>>> import numpy as np
>>> from numpy import linalg as LA
>>> np.set_printoptions(precision=2, suppress=True, linewidth=120, floatmode="fixed")
>>> F = np.loadtxt("block14.csv", delimiter=",")
>>> F
array([[-0.73, -0.87,  0.96,  0.41, -0.56, -0.40, -0.98, -0.46],
       [-0.33, -0.14,  0.01, -0.96,  1.21,  0.74, -0.70, -0.67],
       [ 0.41,  0.80, -0.77,  0.45, -0.64,  0.51, -1.29, -0.27],
       [-0.65,  1.39,  0.38, -0.60,  0.01, -1.05, -0.20, -0.03],
       [ 0.89, -0.70, -0.69, -0.70,  0.02, -1.23, -0.45, -0.16],
       [-0.65, -0.08, -0.77,  1.14,  1.10, -0.58, -0.23,  0.26],
       [ 1.22,  0.40,  1.03,  0.69,  0.73, -0.21, -0.09, -0.47],
       [ 0.24, -0.07,  0.48, -0.25,  0.26,  0.16, -0.77,  1.72]])
>>> print(np.round(F.T @ F, 2) + 0)
[[4.00 0.00 0.00 0.00 0.00 0.00 0.00 0.00]
 [0.00 4.00 0.00 0.00 0.00 0.00 0.00 0.00]
 [0.00 0.00 4.00 0.00 0.00 0.00 0.00 0.00]
 [0.00 0.00 0.00 4.00 0.00 0.00 0.00 0.00]
 [0.00 0.00 0.00 0.00 4.00 0.00 0.00 0.00]
 [0.00 0.00 0.00 0.00 0.00 4.00 0.00 0.00]
 [0.00 0.00 0.00 0.00 0.00 0.00 4.00 0.00]
 [0.00 0.00 0.00 0.00 0.00 0.00 0.00 4.00]]
>>> np.round(F @ F.T, 2) + 0
array([[4.00, 0.00, 0.00, 0.00, 0.00, 0.00, 0.00, 0.00],
       [0.00, 4.00, 0.00, 0.00, 0.00, 0.00, 0.00, 0.00],
       [0.00, 0.00, 4.00, 0.00, 0.00, 0.00, 0.00, 0.00],
       [0.00, 0.00, 0.00, 4.00, 0.00, 0.00, 0.00, 0.00],
       [0.00, 0.00, 0.00, 0.00, 4.00, 0.00, 0.00, 0.00],
       [0.00, 0.00, 0.00, 0.00, 0.00, 4.00, 0.00, 0.00],
       [0.00, 0.00, 0.00, 0.00, 0.00, 0.00, 4.00, 0.00],
       [0.00, 0.00, 0.00, 0.00, 0.00, 0.00, 0.00, 4.00]])
>>> rng = np.random.default_rng(47)
>>> idx = rng.permutation(8)
>>> print(idx)
[7 0 2 4 1 5 3 6]
>>> out = F[idx][:, idx]
>>> out
array([[ 1.72,  0.24,  0.48,  0.26, -0.07,  0.16, -0.25, -0.77],
       [-0.46, -0.73,  0.96, -0.56, -0.87, -0.40,  0.41, -0.98],
       [-0.27,  0.41, -0.77, -0.64,  0.80,  0.51,  0.45, -1.29],
       [-0.16,  0.89, -0.69,  0.02, -0.70, -1.23, -0.70, -0.45],
       [-0.67, -0.33,  0.01,  1.21, -0.14,  0.74, -0.96, -0.70],
       [ 0.26, -0.65, -0.77,  1.10, -0.08, -0.58,  1.14, -0.23],
       [-0.03, -0.65,  0.38,  0.01,  1.39, -1.05, -0.60, -0.20],
       [-0.47,  1.22,  1.03,  0.73,  0.40, -0.21,  0.69, -0.09]])
>>> round(np.trace(out), 2)
np.float64(-1.16)
>>> print(np.diag(out))
[ 1.72 -0.73 -0.77  0.02 -0.14 -0.58 -0.60 -0.09]
>>> data = np.loadtxt("w.csv", delimiter=",")
>>> data
array([[ 2.00, -3.00,  0.00,  0.00,  0.00,  0.00,  0.00,  0.00,  0.00,  0.00,  0.00],
       [-3.00,  0.00, -3.00,  0.00,  0.00,  0.00,  0.00,  0.00,  0.00,  0.00,  0.00],
       [ 0.00, -3.00,  0.00, -3.00,  0.00,  0.00,  0.00,  0.00,  0.00,  0.00,  0.00],
       [ 0.00,  0.00, -3.00,  1.00, -3.00,  0.00,  0.00,  0.00,  0.00,  0.00,  0.00],
       [ 0.00,  0.00,  0.00, -3.00,  2.00, -3.00,  0.00,  0.00,  0.00,  0.00,  0.00],
       [ 0.00,  0.00,  0.00,  0.00, -3.00,  5.00, -3.00,  0.00,  0.00,  0.00,  0.00],
       [ 0.00,  0.00,  0.00,  0.00,  0.00, -3.00,  5.00, -3.00,  0.00,  0.00,  0.00],
       [ 0.00,  0.00,  0.00,  0.00,  0.00,  0.00, -3.00,  4.00, -3.00,  0.00,  0.00],
       [ 0.00,  0.00,  0.00,  0.00,  0.00,  0.00,  0.00, -3.00,  0.00, -3.00,  0.00],
       [ 0.00,  0.00,  0.00,  0.00,  0.00,  0.00,  0.00,  0.00, -3.00,  1.00, -3.00],
       [ 0.00,  0.00,  0.00,  0.00,  0.00,  0.00,  0.00,  0.00,  0.00, -3.00,  4.00]])
>>> # symmetric, so the eigenvalues are real
>>> out = data + rng.integers(-2, 3, (11, 10)) @ rng.integers(-2, 3, (10, 11))
>>> out
array([[  7.00,   4.00,  -6.00,  10.00,  -3.00,  14.00,  -4.00,  -2.00,  -8.00,  -6.00,  -1.00],
       [  2.00,   3.00,  -5.00,   4.00,  -5.00,   2.00, -10.00,  10.00,   4.00,  -2.00,   3.00],
       [ -4.00,  -9.00,   0.00,   0.00,   0.00,   6.00,  -1.00,  -6.00,  -4.00,  -5.00,   8.00],
       [  8.00,  -4.00,   8.00,  -4.00,   5.00,  -2.00,   6.00,   5.00,   2.00,  -2.00,  12.00],
       [  5.00, -11.00,  -2.00,  -4.00,   2.00,  -4.00,  -1.00,   0.00,   4.00,   5.00,  -4.00],
       [ -5.00,  -2.00,   2.00,  -3.00,   0.00,   3.00,   1.00,  -6.00,  -4.00,   1.00,   0.00],
       [ -3.00, -12.00,  14.00,   3.00,  -4.00,  -7.00,  -1.00,  -2.00,   5.00,   1.00,   1.00],
       [-13.00,  -9.00,   2.00,   3.00,  -8.00,  -4.00, -14.00,  -5.00,   0.00,  -1.00, -10.00],
       [ -3.00,   0.00,  -7.00,  -5.00,  12.00,   1.00,  17.00,  -9.00,  -3.00,  -5.00,  10.00],
       [  0.00,  -2.00,  -9.00,   3.00,  10.00,   3.00,   3.00,  -2.00,  -4.00,  -7.00,  -5.00],
       [  2.00,   6.00,   5.00,   2.00,   2.00,   1.00,   0.00,   1.00,  -4.00,  -6.00,  -1.00]])
>>> out - data
array([[  5.00,   7.00,  -6.00,  10.00,  -3.00,  14.00,  -4.00,  -2.00,  -8.00,  -6.00,  -1.00],
       [  5.00,   3.00,  -2.00,   4.00,  -5.00,   2.00, -10.00,  10.00,   4.00,  -2.00,   3.00],
       [ -4.00,  -6.00,   0.00,   3.00,   0.00,   6.00,  -1.00,  -6.00,  -4.00,  -5.00,   8.00],
       [  8.00,  -4.00,  11.00,  -5.00,   8.00,  -2.00,   6.00,   5.00,   2.00,  -2.00,  12.00],
       [  5.00, -11.00,  -2.00,  -1.00,   0.00,  -1.00,  -1.00,   0.00,   4.00,   5.00,  -4.00],
       [ -5.00,  -2.00,   2.00,  -3.00,   3.00,  -2.00,   4.00,  -6.00,  -4.00,   1.00,   0.00],
       [ -3.00, -12.00,  14.00,   3.00,  -4.00,  -4.00,  -6.00,   1.00,   5.00,   1.00,   1.00],
       [-13.00,  -9.00,   2.00,   3.00,  -8.00,  -4.00, -11.00,  -9.00,   3.00,  -1.00, -10.00],
       [ -3.00,   0.00,  -7.00,  -5.00,  12.00,   1.00,  17.00,  -6.00,  -3.00,  -2.00,  10.00],
       [  0.00,  -2.00,  -9.00,   3.00,  10.00,   3.00,   3.00,  -2.00,  -1.00,  -8.00,  -2.00],
       [  2.00,   6.00,   5.00,   2.00,   2.00,   1.00,   0.00,   1.00,  -4.00,  -3.00,  -5.00]])
>>> LA.matrix_rank(out - data, tol=1e-8)
np.int64(10)
>>> w, vecs = LA.eigh(data)
>>> x = np.array([0, 0, -1, -2, 1, 2, 0, 0, 0, 2, 1])
>>> x @ data @ x
np.float64(10.0)
>>> round(x @ data @ x / (x @ x), 2), round(float(w[0]), 2), np.round(w[-1], 2)
(np.float64(0.67), -4.77, np.float64(9.68))
>>> print(LA.eigvalsh(data[1:, 1:]))
[-4.43 -3.81 -1.63  0.05  1.37  2.87  4.80  6.08  7.02  9.68]
>>> np.abs(data).sum(axis=1).max(), round(np.abs(w).max(), 2)
(np.float64(11.0), np.float64(9.68))
>>> [round(float(LA.det(data[:i, :i])), 2) + 0 for i in range(1, 12)]
[2.0, -9.0, -18.0, 63.0, 288.0, 873.0, 1773.0, -765.0, -15957.0, -9072.0, 107325.0]
>>> idx = rng.permutation(11)
>>> print(idx)
[ 4 10  5  6  9  7  2  0  8  1  3]
>>> out = data[idx][:, idx]
>>> np.allclose(out, data)
False
>>> np.sort(np.abs(LA.eigvals(out)))
array([0.20, 0.68, 2.24, 2.30, 3.82, 3.91, 4.77, 5.30, 6.12, 7.03, 9.68])
>>> np.round(LA.det(out), 2), round(LA.det(data[idx]), 2)
(np.float64(107325.0), np.float64(-107325.0))
>>> print(np.allclose(data @ data.T, data.T @ data))
True
>>> (data + data.T) / 2
array([[ 2.00, -3.00,  0.00,  0.00,  0.00,  0.00,  0.00,  0.00,  0.00,  0.00,  0.00],
       [-3.00,  0.00, -3.00,  0.00,  0.00,  0.00,  0.00,  0.00,  0.00,  0.00,  0.00],
       [ 0.00, -3.00,  0.00, -3.00,  0.00,  0.00,  0.00,  0.00,  0.00,  0.00,  0.00],
       [ 0.00,  0.00, -3.00,  1.00, -3.00,  0.00,  0.00,  0.00,  0.00,  0.00,  0.00],
       [ 0.00,  0.00,  0.00, -3.00,  2.00, -3.00,  0.00,  0.00,  0.00,  0.00,  0.00],
       [ 0.00,  0.00,  0.00,  0.00, -3.00,  5.00, -3.00,  0.00,  0.00,  0.00,  0.00],
       [ 0.00,  0.00,  0.00,  0.00,  0.00, -3.00,  5.00, -3.00,  0.00,  0.00,  0.00],
       [ 0.00,  0.00,  0.00,  0.00,  0.00,  0.00, -3.00,  4.00, -3.00,  0.00,  0.00],
       [ 0.00,  0.00,  0.00,  0.00,  0.00,  0.00,  0.00, -3.00,  0.00, -3.00,  0.00],
       [ 0.00,  0.00,  0.00,  0.00,  0.00,  0.00,  0.00,  0.00, -3.00,  1.00, -3.00],
       [ 0.00,  0.00,  0.00,  0.00,  0.00,  0.00,  0.00,  0.00,  0.00, -3.00,  4.00]])
>>> np.trace(data)
np.float64(24.0)
>>> m1 = np.loadtxt("a.csv", delimiter=",")
>>> m1
array([[-0.50,  1.40, -0.20, -0.30, -1.53,  2.00,  0.10, -0.80, -1.30],
       [-1.00,  1.10,  0.50, -1.20, -0.96, -0.30,  0.80,  0.10,  0.70],
       [-1.90,  0.20,  0.90, -0.60, -0.20,  0.00,  1.30,  0.60, -1.20],
       [ 0.90, -1.00, -0.20, -0.90,  0.97, -1.40, -0.70, -0.10, -1.50],
       [-1.60,  1.90, -0.40,  1.20, -1.84,  0.00,  0.50,  0.80,  1.20],
       [-0.20, -0.60,  0.60, -0.20,  0.58, -0.30,  0.00,  0.70,  0.20],
       [-1.50,  0.40,  0.70, -0.80, -0.38,  1.20, -1.40,  0.80, -0.60],
       [-0.60,  0.30,  1.70,  0.40, -0.39, -1.20,  1.20, -0.50,  0.10],
       [ 2.00,  0.00,  0.60, -1.60, -0.16,  0.20, -0.40, -0.70,  1.20],
       [ 0.00,  0.00, -1.40, -0.70, -0.05,  0.00, -2.70,  0.90,  0.40],
       [-0.80,  1.20, -0.40, -1.50, -1.41,  1.40, -1.70, -0.80,  1.80],
       [-0.60, -1.60, -0.40, -0.10,  1.59,  1.20,  0.60, -1.60, -1.70],
       [ 0.40, -2.30, -1.10,  0.40,  2.39, -0.50, -0.10, -0.90, -0.10],
       [ 0.20, -1.20, -0.50, -1.00,  1.16, -0.70, -0.80, -0.40,  0.10],
       [ 2.30, -0.10,  0.10,  0.30,  0.25, -1.00, -0.90,  1.10,  0.30],
       [-2.00, -0.60,  1.80,  0.20,  0.47, -0.90, -0.70,  0.30,  0.90],
       [-0.70, -1.10, -1.30, -0.20,  1.08, -1.20,  1.40, -1.00, -1.60],
       [ 1.30,  0.40, -0.40, -1.70, -0.35, -0.20, -0.20,  0.60, -0.10],
       [-1.90,  0.30, -1.20, -0.70, -0.23,  1.20,  0.10,  1.30, -0.70],
       [ 0.60,  0.10, -0.10, -1.10, -0.17, -0.90,  1.30,  0.70,  0.20],
       [-0.70, -0.90, -0.40, -0.50,  0.85, -0.20,  0.20, -1.10,  0.20],
       [ 0.00, -0.40, -0.60, -1.00,  0.24,  0.30, -1.00, -0.30, -1.20],
       [ 0.20,  1.50, -0.50,  1.50, -1.52,  1.10,  0.30, -0.70,  1.30],
       [-0.60,  0.30, -0.60, -1.80, -0.34, -0.30, -0.90, -1.10,  2.10],
       [-1.00,  0.50, -1.60,  0.60, -0.56, -1.10,  1.20,  0.00, -1.00],
       [ 0.00, -2.50,  1.00,  0.60,  2.48,  0.60, -0.10,  0.10,  1.80],
       [-1.10, -0.30,  1.10,  0.80,  0.35,  1.40,  0.20,  0.30, -0.40],
       [-0.60,  2.00,  1.00, -0.20, -2.01,  0.40,  0.30,  0.00, -0.30],
       [ 0.50,  0.20,  1.70,  1.50, -0.02, -0.50, -1.20, -0.10, -0.30],
       [ 0.60,  0.50, -0.70, -1.00, -0.41, -2.20, -0.50, -0.10,  1.50],
       [ 0.80,  1.80,  0.40,  0.60, -1.80,  0.90,  0.30, -1.30,  2.00],
       [ 0.60,  0.20, -0.70,  0.50,  0.02,  0.30, -0.30,  0.80, -1.60],
       [-0.60, -1.90,  2.10, -1.70,  1.76,  1.30, -1.10, -0.50, -0.40],
       [ 1.00, -1.70,  1.30, -0.20,  1.61, -1.10,  0.20, -0.40, -1.20],
       [ 0.20,  0.10,  0.30, -0.70, -0.07,  0.40, -0.70, -2.80, -1.00],
       [-0.30, -0.70,  1.00, -0.70,  0.75,  0.60,  0.60,  0.80, -1.10],
       [ 0.10,  1.60, -0.60,  0.70, -1.61, -0.60, -0.90, -1.20,  0.30]])
>>> cen = (m1 - m1.mean(axis=0)) / m1.std(axis=0)
>>> np.argwhere(np.abs(cen) > 2)
array([[ 0,  5],
       [ 8,  0],
       [ 9,  6],
       [12,  4],
       [14,  0],
       [22,  3],
       [25,  1],
       [25,  4],
       [28,  3],
       [29,  5],
       [32,  2],
       [34,  7]])
>>> coef = LA.lstsq(np.delete(cen, 7, axis=1), cen[:, 7])[0]
>>> print(np.abs(coef).argmax())
1
>>> basis = m1[[30, 31]].astype(float)
>>> for _ in range(6):
...     idx = LA.norm(m1[:, None] - basis, axis=-1).argmin(axis=1)
...     basis = np.array([m1[idx == j].mean(axis=0) for j in range(2)])
... 
>>> idx
array([0, 0, 1, 1, 0, 1, 1, 1, 0, 1, 0, 1, 1, 1, 1, 1, 1, 1, 1, 1, 1, 1, 0, 0, 1, 1, 1, 0, 1, 0, 0, 1, 1, 1, 1, 1, 0])
>>> print(np.bincount(idx))
[11 26]
>>> basis[1] - basis[0]
array([-0.07, -1.76,  0.25,  0.04,  1.78, -0.34,  0.05,  0.50, -1.40])
>>> d = LA.norm(m1[:, None] - m1[None], axis=-1)
>>> print(d.mean(axis=1).argmax())
25
>>> (d + 1e9 * np.eye(37)).round(6).argmin(axis=1)
array([27, 27, 35, 13, 22, 35, 18,  1, 17, 21, 23, 20, 13, 20, 17,  5, 20, 19,  6, 17, 13, 13, 30, 10, 16, 12, 35,  1,
        5, 23, 22, 21, 35,  3, 21,  5, 22])
>>> d[:5, :5]
array([[0.00, 3.54, 3.73, 5.20, 4.10],
       [3.54, 0.00, 2.63, 4.55, 3.04],
       [3.73, 2.63, 0.00, 4.30, 4.13],
       [5.20, 4.55, 4.30, 0.00, 6.21],
       [4.10, 3.04, 4.13, 6.21, 0.00]])
>>> d[12].round(6).argsort(kind="stable")[:4]
array([12, 13, 20, 11])
>>> K = np.loadtxt("m.csv", delimiter=",")
>>> K
array([[ 0.00,  0.00,  0.00,  0.00,  2.00],
       [ 0.00,  0.00,  0.00,  0.00,  1.00],
       [ 0.00,  0.00,  0.00,  0.00, -2.00],
       [ 0.00,  0.00,  0.00,  0.00, -1.00],
       [ 2.00,  1.00, -2.00, -1.00,  0.00]])
>>> left, sv, Vt = LA.svd(K)
>>> print(sv)
[ 3.16  3.16  0.00  0.00 -0.00]
>>> out = left[:, :2] @ np.diag(sv[:2]) @ Vt[:2]
>>> round(LA.norm(K - out) / LA.norm(K), 2)
np.float64(0.0)
>>> print(round(float(LA.norm(K - out, 2)), 2), sv[2])
0.0 0.0
>>> LA.matrix_rank(out)
np.int64(2)
>>> mat = np.load("mat.npy")
>>> mat
array([[ 340,   59,    0,  -31,   28,   96, -166, -100,  -15,  209,  -17],
       [  59,  278,  -27,    0,  127,  -59,   56,  100,   31,   88,    6],
       [   0,  -27,  304, -108,  101,   18,   56,   -6, -126,  212,  -64],
       [ -31,    0, -108,  127,  -79,   -8,  -75,   50,   86,  -20,  -41],
       [  28,  127,  101,  -79,  344, -104,  113,  -33,  -46,  102,   58],
       [  96,  -59,   18,   -8, -104,  109,  -59,  -81,   32,   95,  -98],
       [-166,   56,   56,  -75,  113,  -59,  212,   51,   18,  -61,   -3],
       [-100,  100,   -6,   50,  -33,  -81,   51,  397,   66,   17,   -6],
       [ -15,   31, -126,   86,  -46,   32,   18,   66,  240,   52, -142],
       [ 209,   88,  212,  -20,  102,   95,  -61,   17,   52,  512, -244],
       [ -17,    6,  -64,  -41,   58,  -98,   -3,   -6, -142, -244,  241]])
>>> left, sv, Vt = LA.svd(mat)
>>> np.argmax(sv[:-1] / (sv[1:] + 1e-6)) + 1
np.int64(9)
>>> print(sv.round(2) + 0)
[895.45 646.40 576.09 417.56 300.04 135.63 101.68  20.75  10.40   0.00   0.00]
>>> out = left[:, :9] @ np.diag(sv[:9]) @ Vt[:9]
>>> LA.matrix_rank(out)
np.int64(9)
>>> print(round(LA.norm(mat - out, 2), 2), round(sv[9], 2))
0.0 0.0
>>> LA.matrix_rank(mat, rtol=0.05)
np.int64(7)
>>> E = np.load("data.npy")
>>> print(E)
[[-0.44 -0.15 -0.66  0.05 -0.36  0.07  0.17  0.14  0.71 -0.04]
 [-0.15 -0.38 -0.15  0.58  0.23  0.14 -0.69  0.03  0.62 -0.44]
 [-0.66 -0.15 -1.26 -0.05 -0.40 -0.28  0.66 -0.06  0.07  0.05]
 [ 0.05  0.58 -0.05 -0.48 -0.03  0.20  0.06 -0.40 -0.15  0.66]
 [-0.36  0.23 -0.40 -0.03  0.43  0.65 -0.53 -0.38 -0.09  0.06]
 [ 0.07  0.14 -0.28  0.20  0.65  0.54 -0.92 -0.26 -0.43 -1.06]
 [ 0.17 -0.69  0.66  0.06 -0.53 -0.92  1.12  0.29 -0.24  0.38]
 [ 0.14  0.03 -0.06 -0.40 -0.38 -0.26  0.29 -1.21 -0.02  0.50]
 [ 0.71  0.62  0.07 -0.15 -0.09 -0.43 -0.24 -0.02 -0.01 -0.10]
 [-0.04 -0.44  0.05  0.66  0.06 -1.06  0.38  0.50 -0.10  0.68]]
>>> rk = LA.matrix_rank(E)
>>> rk
np.int64(7)
>>> N = LA.svd(E)[2][rk:].T
>>> np.round(N @ N.T, 2) + 0
array([[ 0.50, -0.24, -0.25,  0.07,  0.08,  0.28,  0.13,  0.05,  0.00,  0.14],
       [-0.24,  0.33,  0.18,  0.27, -0.02, -0.04,  0.16, -0.12,  0.04, -0.13],
       [-0.25,  0.18,  0.14,  0.04, -0.02, -0.12,  0.00, -0.05,  0.02, -0.09],
       [ 0.07,  0.27,  0.04,  0.55, -0.22,  0.24,  0.22, -0.10, -0.07, -0.01],
       [ 0.08, -0.02, -0.02, -0.22,  0.58, -0.10,  0.30, -0.05,  0.28, -0.09],
       [ 0.28, -0.04, -0.12,  0.24, -0.10,  0.24,  0.11,  0.00, -0.05,  0.08],
       [ 0.13,  0.16,  0.00,  0.22,  0.30,  0.11,  0.39, -0.11,  0.17, -0.07],
       [ 0.05, -0.12, -0.05, -0.10, -0.05,  0.00, -0.11,  0.05, -0.04,  0.05],
       [ 0.00,  0.04,  0.02, -0.07,  0.28, -0.05,  0.17, -0.04,  0.14, -0.06],
       [ 0.14, -0.13, -0.09, -0.01, -0.09,  0.08, -0.07,  0.05, -0.06,  0.08]])
>>> N.shape
(10, 3)
>>> [int(LA.matrix_rank(np.delete(E, i, axis=0))) for i in range(10)]
[7, 7, 7, 7, 7, 7, 7, 7, 7, 7]
>>> [int(LA.matrix_rank(E[:i])) for i in range(1, len(E) + 1)]
[1, 2, 3, 4, 5, 6, 7, 7, 7, 7]
>>> LA.matrix_rank(E.T @ E), LA.matrix_rank(E @ E.T)
(np.int64(7), np.int64(7))
>>> print(np.allclose(E @ N, 0))
True
